% ipython --no-banner

In [1]: import numpy as np

In [2]: import numpy.linalg as la

In [3]: np.set_printoptions(suppress=True, linewidth=140)

In [4]: arr = np.array([[2, 1, 0, 2, 3, 3, 1, 2],
   ...:     [1, 0, 3, 1, 2, 2, 3, 0],
   ...:     [2, 2, 0, 2, 2, 3, 1, 2],
   ...:     [3, 3, 0, 3, 3, 3, 3, 3],
   ...:     [2, 3, 1, 3, 2, 1, 2, 1],
   ...:     [3, 0, 2, 0, 1, 3, 2, 3],
   ...:     [3, 2, 0, 0, 3, 1, 0, 2],
   ...:     [2, 0, 0, 2, 1, 0, 2, 3]])

In [5]: arr[:, 6] = -1 * arr[:, 2]

In [6]: print(arr)
[[ 2  1  0  2  3  3  0  2]
 [ 1  0  3  1  2  2 -3  0]
 [ 2  2  0  2  2  3  0  2]
 [ 3  3  0  3  3  3  0  3]
 [ 2  3  1  3  2  1 -1  1]
 [ 3  0  2  0  1  3 -2  3]
 [ 3  2  0  0  3  1  0  2]
 [ 2  0  0  2  1  0  0  3]]

In [7]: # null space of dimension 1

In [8]: left, sv, vt = la.svd(arr)

In [9]: vecs = vt[:(sv > 1e-8).sum()]

In [10]: rng = np.random.default_rng(7)

In [11]: x = arr[2] + -3 * arr[5] + rng.integers(2) * np.eye(8)[7]

In [12]: x
Out[12]: array([-7.,  2., -6.,  2., -1., -6.,  6., -6.])

In [13]: round(la.norm(x - vecs.T @ vecs @ x), 2)
Out[13]: np.float64(0.0)

In [14]: np.allclose(vecs.T @ vecs @ x, x)
Out[14]: True

In [15]: np.round(np.diag(vecs.T @ vecs), 2)
Out[15]: array([1. , 1. , 0.5, 1. , 1. , 1. , 0.5, 1. ])

In [16]: print(la.matrix_rank(np.vstack([arr, x])))
7

In [17]: np.round(vecs.T @ vecs, 2) + 0
Out[17]: 
array([[ 1. ,  0. ,  0. ,  0. ,  0. ,  0. ,  0. ,  0. ],
       [ 0. ,  1. ,  0. ,  0. ,  0. ,  0. ,  0. ,  0. ],
       [ 0. ,  0. ,  0.5,  0. ,  0. ,  0. , -0.5,  0. ],
       [ 0. ,  0. ,  0. ,  1. ,  0. ,  0. ,  0. ,  0. ],
       [ 0. ,  0. ,  0. ,  0. ,  1. ,  0. ,  0. ,  0. ],
       [ 0. ,  0. ,  0. ,  0. ,  0. ,  1. ,  0. ,  0. ],
       [ 0. ,  0. , -0.5,  0. ,  0. ,  0. ,  0.5,  0. ],
       [ 0. ,  0. ,  0. ,  0. ,  0. ,  0. ,  0. ,  1. ]])

In [18]: z = rng.permutation(8)

In [19]: z
Out[19]: array([0, 7, 6, 3, 2, 4, 5, 1])

In [20]: Y = arr[z][:, z]

In [21]: Y
Out[21]: 
array([[ 2,  2,  0,  2,  0,  3,  3,  1],
       [ 2,  3,  0,  2,  0,  1,  0,  0],
       [ 3,  2,  0,  0,  0,  3,  1,  2],
       [ 3,  3,  0,  3,  0,  3,  3,  3],
       [ 2,  2,  0,  2,  0,  2,  3,  2],
       [ 2,  1, -1,  3,  1,  2,  1,  3],
       [ 3,  3, -2,  0,  2,  1,  3,  0],
       [ 1,  0, -3,  1,  3,  2,  2,  0]])

In [22]: round(la.det(Y), 2), round(float(la.det(arr[z])), 2)
Out[22]: (np.float64(0.0), -0.0)

In [23]: np.allclose(Y, arr)
Out[23]: False

In [24]: np.trace(Y)
Out[24]: np.int64(13)

In [25]: np.round(np.sort(np.abs(la.eigvals(Y))), 2) + 0
Out[25]: array([ 0.  ,  0.45,  1.48,  2.02,  2.02,  3.28,  3.28, 11.63])

In [26]: K = np.load("arr.npy")

In [27]: K
Out[27]: 
array([[-2.87, -1.19,  0.35, -0.56, -0.03, -0.34, -0.47],
       [ 0.86, -7.11,  2.24, -1.56,  3.35,  0.86, -1.49],
       [ 0.53, -6.45,  2.03, -1.44,  2.99,  0.74, -1.37],
       [ 1.52,  0.04,  0.  ,  0.16,  0.28,  0.24,  0.12],
       [-3.58, -0.54,  0.14, -0.48, -0.46, -0.52, -0.38]])

In [28]: # rank 2

In [29]: [round(float(x), 2) for x in la.svd(K, compute_uv=False)[:3]]
Out[29]: [11.55, 5.08, 0.0]

In [30]: la.cond(K) > 100
Out[30]: np.True_

In [31]: la.matrix_rank(K, rtol=0.1)
Out[31]: np.int64(2)

In [32]: rank = la.matrix_rank(K)

In [33]: print(rank)
2

In [34]: N = la.svd(K)[2][rank:].T

In [35]: [int(la.matrix_rank(K[:, :j + 1])) for j in range(7)]
Out[35]: [1, 2, 2, 2, 2, 2, 2]

In [36]: print([int(la.matrix_rank(np.delete(K, i, axis=0))) for i in range(5)])
[2, 2, 2, 2, 2]

In [37]: Y = K / la.norm(K, axis=1, keepdims=True)

In [38]: cov = Y @ Y.T

In [39]: (np.abs(cov) > 0.9).astype(int)
Out[39]: 
array([[1, 0, 0, 1, 1],
       [0, 1, 1, 0, 0],
       [0, 1, 1, 0, 0],
       [1, 0, 0, 1, 1],
       [1, 0, 0, 1, 1]])

In [40]: print(np.round(la.norm(Y, axis=1), 2))
[1. 1. 1. 1. 1.]

In [41]: print(np.argwhere(np.triu(np.abs(cov) > 0.95, 1)))
[[0 4]
 [1 2]
 [3 4]]

In [42]: round(float(np.degrees(np.arccos(np.clip(cov[3, 0], -1, 1)))), 2)
Out[42]: 155.81

In [43]: round(float(np.trace(la.pinv(K) @ K)), 2)
Out[43]: 2.0

In [44]: print(np.allclose(K[:-1].T @ la.lstsq(K[:-1].T, K[-1])[0], K[-1]))
True

In [45]: M = np.load("a.npy")

In [46]: M
Out[46]: 
array([[-3,  2,  0, -4,  0, -4],
       [-3, -2,  0,  2,  0, -3],
       [ 0,  0, -3,  0,  2,  0],
       [-5, -2,  0, -4,  0,  4],
       [ 0,  0,  2,  0,  3,  0],
       [ 2, -1,  0,  1,  0,  3]])

In [47]: def softmax(z):
    ...:     e = np.exp(z - z.max(axis=-1, keepdims=True))
    ...:     return e / e.sum(axis=-1, keepdims=True)
    ...: 

In [48]: np.round(softmax(K).sum(axis=1), 2)
Out[48]: array([1., 1., 1., 1., 1.])

In [49]: att = K @ K.T / np.sqrt(7)

In [50]: np.round(softmax(att), 2) + 0
Out[50]: 
array([[0.3 , 0.12, 0.12, 0.  , 0.47],
       [0.  , 0.94, 0.06, 0.  , 0.  ],
       [0.  , 0.92, 0.08, 0.  , 0.  ],
       [0.03, 0.3 , 0.25, 0.4 , 0.02],
       [0.29, 0.  , 0.01, 0.  , 0.7 ]])

In [51]: softmax(att).round(6).argmax(axis=1)
Out[51]: array([4, 1, 1, 3, 4])

In [52]: np.round(softmax(att)[4] @ K, 2)
Out[52]: array([-3.33, -0.79,  0.22, -0.51, -0.3 , -0.46, -0.42])

In [53]: np.round(softmax(att + np.triu(np.full(att.shape, -np.inf), 1)), 2) + 0
Out[53]: 
array([[1.  , 0.  , 0.  , 0.  , 0.  ],
       [0.  , 1.  , 0.  , 0.  , 0.  ],
       [0.  , 0.92, 0.08, 0.  , 0.  ],
       [0.03, 0.31, 0.25, 0.41, 0.  ],
       [0.29, 0.  , 0.01, 0.  , 0.7 ]])

In [54]: x = np.array([2, 1, 1, 0, 2, 3])

In [55]: target = M @ x

In [56]: coef, lr = np.zeros(6), 1 / la.norm(M, 2) ** 2

In [57]: for i in range(15):
    ...:     coef -= lr * M.T @ (M @ coef - target)
    ...:     if i % 5 == 0: print(i, round(la.norm(M @ coef - target), 2))
    ...: 
0 9.9
5 2.6
10 0.92

In [58]: round(float(la.cond(M)), 2)
Out[58]: 23.42

In [59]: x = np.array([1, 1, 3, 4, -4, -3])

In [60]: target = M @ x

In [61]: target
Out[61]: array([ -5,  12, -17, -35,  -6,  -4])

In [62]: np.round(la.solve(M.T, M[3]), 2) + 0
Out[62]: array([0., 0., 0., 1., 0., 0.])

In [63]: np.round(la.solve(M, M[:, 0]), 2) + 0
Out[63]: array([1., 0., 0., 0., 0., 0.])

In [64]: print(la.matrix_rank(M, rtol=0.1))
5

In [65]: [round(float(x), 2) for x in la.svd(M, compute_uv=False)[:3]]
Out[65]: [8.43, 7.36, 4.66]

In [66]: la.cond(M) > 100
Out[66]: np.False_

In [67]: E = np.array([[-2, 4, -2, -1, 1],
    ...:     [2, -1, 3, -5, 5],
    ...:     [3, -4, -4, 0, -5],
    ...:     [0, -4, 5, -3, 5],
    ...:     [-3, -5, 4, -1, 0],
    ...:     [-3, -4, 2, -2, 0],
    ...:     [4, -2, 5, 3, -1]])

In [68]: E[-1] = E[0] + 2 * E[1]

In [69]: E
Out[69]: 
array([[ -2,   4,  -2,  -1,   1],
       [  2,  -1,   3,  -5,   5],
       [  3,  -4,  -4,   0,  -5],
       [  0,  -4,   5,  -3,   5],
       [ -3,  -5,   4,  -1,   0],
       [ -3,  -4,   2,  -2,   0],
       [  2,   2,   4, -11,  11]])

In [70]: x = np.array([-2, -1, 1, -2, 2])

In [71]: target = E @ x

In [72]: np.round(la.solve(E.T @ E, E.T @ target), 2)
Out[72]: array([-2., -1.,  1., -2.,  2.])

In [73]: np.round(la.lstsq(E, target)[0], 2)
Out[73]: array([-2., -1.,  1., -2.,  2.])

In [74]: print(target)
[  2  20 -16  25  17  16  42]

In [75]: target = target + 0.02 * rng.normal(size=7)

In [76]: target.round(2)
Out[76]: array([  1.99,  19.98, -16.  ,  25.03,  16.99,  15.99,  42.01])

In [77]: coef, *_ = la.lstsq(E, target)

In [78]: np.round(la.norm(target - E @ coef), 2)
Out[78]: np.float64(0.02)

In [79]: coef.round()
Out[79]: array([-2., -1.,  1., -2.,  2.])

In [80]: coef.round(2)
Out[80]: array([-2.  , -1.01,  0.99, -1.99,  2.02])

In [81]: np.round(E.T @ (target - E @ coef), 2) + 0
Out[81]: array([0., 0., 0., 0., 0.])
